In [1]: import numpy as np

In [2]: from numpy import linalg as LA

In [3]: np.set_printoptions(precision=2, suppress=True, linewidth=160, floatmode="fixed")

In [4]: W0 = np.array([[0, -1, 0, -2], [3, 0, 1, 1], [3, -1, -3, -1]])

In [5]: W0
Out[5]: 
array([[ 0, -1,  0, -2],
       [ 3,  0,  1,  1],
       [ 3, -1, -3, -1]])

In [6]: W1 = np.array([[-3, -3], [1, 3], [0, 2], [-2, 0]])

In [7]: beta = np.array([-1, 0])

In [8]: act = np.maximum(W0 @ W1 + beta, 0)

In [9]: (act > 0).mean(axis=0)
Out[9]: array([0.33, 0.00])

In [10]: LA.matrix_rank(act)
Out[10]: np.int64(1)

In [11]: cent = np.array([[-1, -2, 3], [3, 3, 0]])

In [12]: act @ cent
Out[12]: 
array([[-2, -4,  6],
       [ 0,  0,  0],
       [ 0,  0,  0]])

In [13]: W1 @ cent
Out[13]: 
array([[-6, -3, -9],
       [ 8,  7,  3],
       [ 6,  6,  0],
       [ 2,  4, -6]])

In [14]: W0.reshape(-1, 2)
Out[14]: 
array([[ 0, -1],
       [ 0, -2],
       [ 3,  0],
       [ 1,  1],
       [ 3, -1],
       [-3, -1]])

In [15]: W0.ravel(order="F")
Out[15]: array([ 0,  3,  3, -1,  0, -1,  0,  1, -3, -2,  1, -1])

In [16]: T = W0.reshape(3, 2, -1)

In [17]: np.einsum("ihd,ihd->ih", T, T)
Out[17]: 
array([[ 1,  4],
       [ 9,  2],
       [10, 10]])

In [18]: T[:, 0]
Out[18]: 
array([[ 0, -1],
       [ 3,  0],
       [ 3, -1]])

In [19]: data = np.load("run11.npy")

In [20]: data
Out[20]: 
array([[ 0,  0,  0],
       [ 0,  0, -3],
       [-4,  4,  0],
       [ 0,  0,  0]])

In [21]: left, sv, vt = LA.svd(data)

In [22]: sv
Out[22]: array([5.66, 3.00, 0.00])

In [23]: np.argmax(sv[:-1] / (sv[1:] + 1e-6)) + 1
Out[23]: np.int64(2)

In [24]: other = left[:, :2] @ np.diag(sv[:2]) @ vt[:2]

In [25]: LA.matrix_rank(other)
Out[25]: np.int64(2)

In [26]: round(float(LA.norm(data - other) / LA.norm(data)), 2)
Out[26]: 0.0

In [27]: left, sv, vt = LA.svd(data)

In [28]: vecs = vt[:(sv > 1e-8).sum()]

In [29]: rng = np.random.default_rng(164)

In [30]: x = data[3] + 5 * data[0] + rng.integers(2) * np.eye(3)[0]

In [31]: x
Out[31]: array([1.00, 0.00, 0.00])

In [32]: np.allclose(vecs.T @ vecs @ x, x)
Out[32]: False

In [33]: np.round(LA.norm(x - vecs.T @ vecs @ x), 2)
Out[33]: np.float64(0.71)

In [34]: LA.matrix_rank(np.vstack([data, x]))
Out[34]: np.int64(3)

In [35]: vecs.T @ vecs
Out[35]: 
array([[ 0.50, -0.50,  0.00],
       [-0.50,  0.50,  0.00],
       [ 0.00,  0.00,  1.00]])

In [36]: np.round(LA.norm(data, 2) / LA.norm(data), 2)
Out[36]: np.float64(0.88)

In [37]: [round(float(x), 2) for x in LA.svd(data, compute_uv=False)[:3]]
Out[37]: [5.66, 3.0, 0.0]

In [38]: arr = np.array([[2, -2, 2], [0, -2, 2], [0, -2, 2]])

In [39]: LA.lstsq(arr[:-1].T, arr[-1])[2]
Out[39]: np.int32(2)

In [40]: u = np.array([-3, -3])

In [41]: np.polyval(u, arr[2])
Out[41]: array([-3,  3, -9])

In [42]: np.array([np.convolve(row, u, "same") for row in arr])
Out[42]: 
array([[-6,  0,  0],
       [ 0,  6,  0],
       [ 0,  6,  0]])

In [43]: np.correlate(arr[2], arr[0], "full")
Out[43]: array([ 0, -4,  8, -8,  4])

In [44]: np.convolve(arr[2], u)
Out[44]: array([ 0,  6,  0, -6])

In [45]: other = W0 / LA.norm(W0, axis=1, keepdims=True)

In [46]: gram = other @ other.T

In [47]: (gram - 2 * np.eye(3)).round(6).argmax(axis=1)
Out[47]: array([2, 2, 1])

In [48]: gram[2]
Out[48]: array([0.30, 0.34, 1.00])

In [49]: round(np.degrees(np.arccos(np.clip(gram[2, 0], -1, 1))), 2)
Out[49]: np.float64(72.54)

In [50]: left, sv, vt = LA.svd(arr)

In [51]: sv.round(2) + 0
Out[51]: array([5.05, 1.58, 0.00])

In [52]: other = left[:, :2] @ np.diag(sv[:2]) @ vt[:2]

In [53]: np.round(np.abs(arr - other).max(), 2)
Out[53]: np.float64(0.0)

In [54]: LA.matrix_rank(arr, rtol=0.05)
Out[54]: np.int64(2)

In [55]: LA.matrix_rank(other)
Out[55]: np.int64(2)

In [56]: K = np.loadtxt("a.csv", delimiter=",")

In [57]: K
Out[57]: 
array([[ 0.61,  0.47,  0.08,  0.09],
       [ 0.47,  0.43, -0.10, -0.11],
       [ 0.08, -0.10,  0.98, -0.02],
       [ 0.09, -0.11, -0.02,  0.98]])

In [58]: left, sv, vt = LA.svd(K)

In [59]: sv.round(2) + 0
Out[59]: array([1.00, 1.00, 1.00, 0.00])

In [60]: other = left[:, :3] @ np.diag(sv[:3]) @ vt[:3]

In [61]: other
Out[61]: 
array([[ 0.61,  0.47,  0.08,  0.09],
       [ 0.47,  0.43, -0.10, -0.11],
       [ 0.08, -0.10,  0.98, -0.02],
       [ 0.09, -0.11, -0.02,  0.98]])

In [62]: idx = rng.permutation(4)

In [63]: idx
Out[63]: array([1, 0, 2, 3])

In [64]: other = K[idx][:, idx]

In [65]: other
Out[65]: 
array([[ 0.43,  0.47, -0.10, -0.11],
       [ 0.47,  0.61,  0.08,  0.09],
       [-0.10,  0.08,  0.98, -0.02],
       [-0.11,  0.09, -0.02,  0.98]])

In [66]: np.allclose(other, K)
Out[66]: False

In [67]: round(float(LA.det(other)), 2), np.round(LA.det(K[idx]), 2)
Out[67]: (0.0, np.float64(-0.0))

In [68]: r = LA.matrix_rank(other)

In [69]: r
Out[69]: np.int64(3)

In [70]: N = LA.svd(other)[2][r:].T

In [71]: np.round(other @ N, 2) + 0
Out[71]: 
array([[0.00],
       [0.00],
       [0.00],
       [0.00]])

In [72]: np.allclose(other @ N, 0)
Out[72]: True

In [73]: [int(LA.matrix_rank(other[:i])) for i in range(1, len(other) + 1)]
Out[73]: [1, 2, 3, 3]

In [74]: [int(LA.matrix_rank(other[:, :j + 1])) for j in range(4)]
Out[74]: [1, 2, 3, 3]

In [75]: LA.matrix_rank(other.T @ other), LA.matrix_rank(other @ other.T)
Out[75]: (np.int64(3), np.int64(3))

In [76]: [int(LA.matrix_rank(np.delete(other, i, axis=0))) for i in range(4)]
Out[76]: [3, 3, 3, 3]

In [77]: N @ N.T
Out[77]: 
array([[ 0.57, -0.47,  0.10,  0.11],
       [-0.47,  0.39, -0.08, -0.09],
       [ 0.10, -0.08,  0.02,  0.02],
       [ 0.11, -0.09,  0.02,  0.02]])

In [78]: w, vecs = LA.eigh(K)

In [79]: x = np.array([1, 1, 2, 3])

In [80]: round(float(np.abs(K).sum(axis=1).max()), 2), round(float(np.abs(w).max()), 2)
Out[80]: (1.25, 1.0)

In [81]: vecs * np.abs(w) @ vecs.T
Out[81]: 
array([[ 0.61,  0.47,  0.08,  0.09],
       [ 0.47,  0.43, -0.10, -0.11],
       [ 0.08, -0.10,  0.98, -0.02],
       [ 0.09, -0.11, -0.02,  0.98]])

In [82]: LA.eigvalsh(K[1:, 1:])
Out[82]: array([0.39, 1.00, 1.00])

In [83]: x = np.array([3, 0, 0, 1])

In [84]: LA.eigvalsh(2 * K - np.eye(4))
Out[84]: array([-1.00,  1.00,  1.00,  1.00])

In [85]: m1 = np.load("case6.npy")

In [86]: m1
Out[86]: 
array([[11.00,  9.00,  0.00,  6.00],
       [ 9.00, 11.00,  0.00,  6.00],
       [ 0.00,  0.00,  2.00,  0.00],
       [ 6.00,  6.00,  0.00,  6.00]])

In [87]: other = W0 / np.sqrt((W0 ** 2).mean(axis=1, keepdims=True))

In [88]: LA.norm(other, axis=1)
Out[88]: array([2.00, 2.00, 2.00])

In [89]: LA.matrix_rank(other) == LA.matrix_rank(W0)
Out[89]: np.True_

In [90]: W0 - W0.mean(axis=1, keepdims=True)
Out[90]: 
array([[ 0.75, -0.25,  0.75, -1.25],
       [ 1.75, -1.25, -0.25, -0.25],
       [ 3.50, -0.50, -2.50, -0.50]])

In [91]: other = m1 / np.sqrt((m1 ** 2).mean(axis=1, keepdims=True))

In [92]: LA.matrix_rank(other) == LA.matrix_rank(m1)
Out[92]: np.True_

In [93]: LA.norm(other, axis=1)
Out[93]: array([2.00, 2.00, 2.00, 2.00])

In [94]: LA.matrix_rank(m1 - m1.mean(axis=1, keepdims=True))
Out[94]: np.int64(3)

In [95]: w, vecs = LA.eigh(m1)

In [96]: LA.eigvalsh(m1 + 3 * np.eye(4))
Out[96]: array([ 5.00,  5.00,  5.00, 27.00])

In [97]: LA.svd(m1, compute_uv=False)
Out[97]: array([24.00,  2.00,  2.00,  2.00])

In [98]: np.abs(vecs[:, -1])
Out[98]: array([0.64, 0.64, 0.00, 0.43])

In [99]: vecs @ np.diag(w) @ vecs.T
Out[99]: 
array([[11.00,  9.00,  0.00,  6.00],
       [ 9.00, 11.00,  0.00,  6.00],
       [ 0.00,  0.00,  2.00,  0.00],
       [ 6.00,  6.00,  0.00,  6.00]])

In [100]: L = LA.cholesky(m1)

In [101]: np.diag(L) ** 2
Out[101]: array([11.00,  3.64,  2.00,  2.40])

In [102]: m1 / np.sqrt(np.outer(np.diag(m1), np.diag(m1)))
Out[102]: 
array([[1.00, 0.82, 0.00, 0.74],
       [0.82, 1.00, 0.00, 0.74],
       [0.00, 0.00, 1.00, 0.00],
       [0.74, 0.74, 0.00, 1.00]])

In [103]: L @ L.T
Out[103]: 
array([[11.00,  9.00,  0.00,  6.00],
       [ 9.00, 11.00,  0.00,  6.00],
       [ 0.00,  0.00,  2.00,  0.00],
       [ 6.00,  6.00,  0.00,  6.00]])

In [104]: LA.eigvalsh(m1).min() > 0
Out[104]: np.True_
